>>> import numpy as np
>>> np.set_printoptions(precision=3, suppress=True, linewidth=140)
>>> def tidy(a):
...     return np.round(a, 3) + 0
... 
>>> E = np.load("run11.npy")
>>> print(tidy(E))
[[-0.065  0.229 -0.457  0.311 -0.069 -0.121  0.14   0.135  0.336  0.684]
 [ 0.098 -0.268  0.126  0.471  0.299 -0.473 -0.544  0.073 -0.226  0.123]
 [ 0.229 -0.576  0.046  0.308 -0.597  0.37   0.01   0.108 -0.046  0.109]
 [-0.164 -0.599  0.289 -0.291  0.288 -0.219  0.342  0.092  0.368  0.233]
 [-0.196  0.083  0.352  0.223  0.241  0.536 -0.297 -0.441  0.346  0.184]
 [-0.229 -0.181 -0.208 -0.459 -0.154 -0.027 -0.238 -0.446 -0.434  0.438]
 [-0.458 -0.324 -0.54   0.309  0.119 -0.005  0.129 -0.288  0.062 -0.425]
 [ 0.425  0.06   0.155  0.231 -0.043 -0.288  0.458 -0.661 -0.071  0.035]
 [-0.622  0.174  0.43   0.29  -0.196 -0.079  0.312  0.127 -0.382  0.102]
 [ 0.196 -0.083 -0.152  0.094  0.574  0.446  0.314  0.163 -0.485  0.181]]
>>> q, r_ = np.linalg.qr(E)
>>> print(np.trace(q @ q.T))
10.0
>>> print(tidy(np.abs(np.diag(r_))))
[1. 1. 1. 1. 1. 1. 1. 1. 1. 1.]
>>> print(tidy(abs(r_[0, 0])), tidy(np.linalg.norm(E[:, 0])))
1.0 1.0
>>> print(tidy(q))
[[-0.065  0.229 -0.457  0.311 -0.069 -0.121  0.14   0.135  0.336  0.684]
 [ 0.098 -0.268  0.126  0.471  0.299 -0.473 -0.544  0.073 -0.226  0.123]
 [ 0.229 -0.576  0.046  0.308 -0.597  0.37   0.01   0.108 -0.046  0.109]
 [-0.164 -0.599  0.289 -0.291  0.288 -0.219  0.342  0.092  0.368  0.233]
 [-0.196  0.083  0.352  0.223  0.241  0.536 -0.297 -0.441  0.346  0.184]
 [-0.229 -0.181 -0.208 -0.459 -0.154 -0.027 -0.238 -0.446 -0.434  0.438]
 [-0.458 -0.324 -0.54   0.309  0.119 -0.005  0.129 -0.288  0.062 -0.425]
 [ 0.425  0.06   0.155  0.231 -0.043 -0.288  0.458 -0.661 -0.071  0.035]
 [-0.622  0.174  0.43   0.29  -0.196 -0.079  0.312  0.127 -0.382  0.102]
 [ 0.196 -0.083 -0.152  0.094  0.574  0.446  0.314  0.163 -0.485  0.181]]
>>> print(tidy(r_))
[[1. 0. 0. 0. 0. 0. 0. 0. 0. 0.]
 [0. 1. 0. 0. 0. 0. 0. 0. 0. 0.]
 [0. 0. 1. 0. 0. 0. 0. 0. 0. 0.]
 [0. 0. 0. 1. 0. 0. 0. 0. 0. 0.]
 [0. 0. 0. 0. 1. 0. 0. 0. 0. 0.]
 [0. 0. 0. 0. 0. 1. 0. 0. 0. 0.]
 [0. 0. 0. 0. 0. 0. 1. 0. 0. 0.]
 [0. 0. 0. 0. 0. 0. 0. 1. 0. 0.]
 [0. 0. 0. 0. 0. 0. 0. 0. 1. 0.]
 [0. 0. 0. 0. 0. 0. 0. 0. 0. 1.]]
>>> print(np.allclose(r_.T @ r_, E.T @ E))
True
>>> rng = np.random.default_rng(701641)
>>> z = rng.permutation(10)
>>> out = E[:, z] * rng.choice([-1, 1], 10)
>>> print(tidy(out))
[[ 0.311 -0.684 -0.14  -0.069 -0.065 -0.457 -0.135 -0.336 -0.121  0.229]
 [ 0.471 -0.123  0.544  0.299  0.098  0.126 -0.073  0.226 -0.473 -0.268]
 [ 0.308 -0.109 -0.01  -0.597  0.229  0.046 -0.108  0.046  0.37  -0.576]
 [-0.291 -0.233 -0.342  0.288 -0.164  0.289 -0.092 -0.368 -0.219 -0.599]
 [ 0.223 -0.184  0.297  0.241 -0.196  0.352  0.441 -0.346  0.536  0.083]
 [-0.459 -0.438  0.238 -0.154 -0.229 -0.208  0.446  0.434 -0.027 -0.181]
 [ 0.309  0.425 -0.129  0.119 -0.458 -0.54   0.288 -0.062 -0.005 -0.324]
 [ 0.231 -0.035 -0.458 -0.043  0.425  0.155  0.661  0.071 -0.288  0.06 ]
 [ 0.29  -0.102 -0.312 -0.196 -0.622  0.43  -0.127  0.382 -0.079  0.174]
 [ 0.094 -0.181 -0.314  0.574  0.196 -0.152 -0.163  0.485  0.446 -0.083]]
>>> U, _, vt = np.linalg.svd(E.T @ out)
>>> print(z)
[3 9 6 4 0 2 7 8 5 1]
>>> print(tidy(U @ vt))
[[ 0.  0.  0.  0.  1.  0.  0.  0.  0.  0.]
 [ 0.  0.  0.  0.  0.  0.  0.  0.  0.  1.]
 [ 0.  0.  0.  0.  0.  1.  0.  0.  0.  0.]
 [ 1.  0.  0.  0.  0.  0.  0.  0.  0.  0.]
 [ 0.  0.  0.  1.  0.  0.  0.  0.  0.  0.]
 [ 0.  0.  0.  0.  0.  0.  0.  0.  1.  0.]
 [ 0.  0. -1.  0.  0.  0.  0.  0.  0.  0.]
 [ 0.  0.  0.  0.  0.  0. -1.  0.  0.  0.]
 [ 0.  0.  0.  0.  0.  0.  0. -1.  0.  0.]
 [ 0. -1.  0.  0.  0.  0.  0.  0.  0.  0.]]
>>> z = rng.permutation(10)
>>> print(z)
[8 3 1 6 5 2 0 7 9 4]
>>> out = E[z][:, z]
>>> print(np.allclose(out, E))
False
>>> print(tidy(np.sort(np.abs(np.linalg.eigvals(out)))))
[1. 1. 1. 1. 1. 1. 1. 1. 1. 1.]
>>> data = np.loadtxt("sample18.csv", delimiter=",")
>>> print(data)
[[-0.501  6.883 -2.506  6.789]
 [ 0.63   0.719  9.954 -0.045]
 [ 3.638 -2.441  8.047 -4.007]
 [-4.306  8.703  1.479 -1.881]
 [ 1.309  7.003 -2.83   6.422]
 [-4.96   3.927 -4.37  -6.394]
 [-6.142 -4.093  6.744 -0.201]
 [ 6.471 -6.934  3.08   0.749]
 [-7.23  -2.726  5.403 -3.334]
 [-4.355  2.097 -2.139 -8.489]
 [ 6.181 -1.059  5.427 -5.588]
 [ 5.55  -4.951  0.885 -6.625]
 [-2.781  2.125  1.815  9.19 ]
 [-8.347 -3.235  3.932  2.099]
 [-4.064 -5.186 -5.952  4.601]
 [ 2.662  5.853  7.6    0.949]
 [ 0.42   4.169  6.254 -6.583]
 [-4.53  -6.398 -4.066 -4.693]
 [ 0.5   -2.844  2.159  9.327]
 [-4.422  6.998 -5.183  2.148]
 [ 3.58   0.16  -9.326  0.432]
 [ 8.11   3.79   4.401  0.699]
 [-4.715  3.582 -1.627 -7.893]
 [ 1.144 -1.199  8.869  4.313]
 [-1.966 -5.815  6.882  3.868]
 [-6.73  -5.416 -1.643  4.761]
 [ 0.413 -9.283 -2.379 -2.828]]
>>> d = np.linalg.norm(data[:, None] - data[None], axis=-1)
>>> print(d.mean(axis=1).argmax())
20
>>> print(np.linalg.matrix_rank(d ** 2))
6
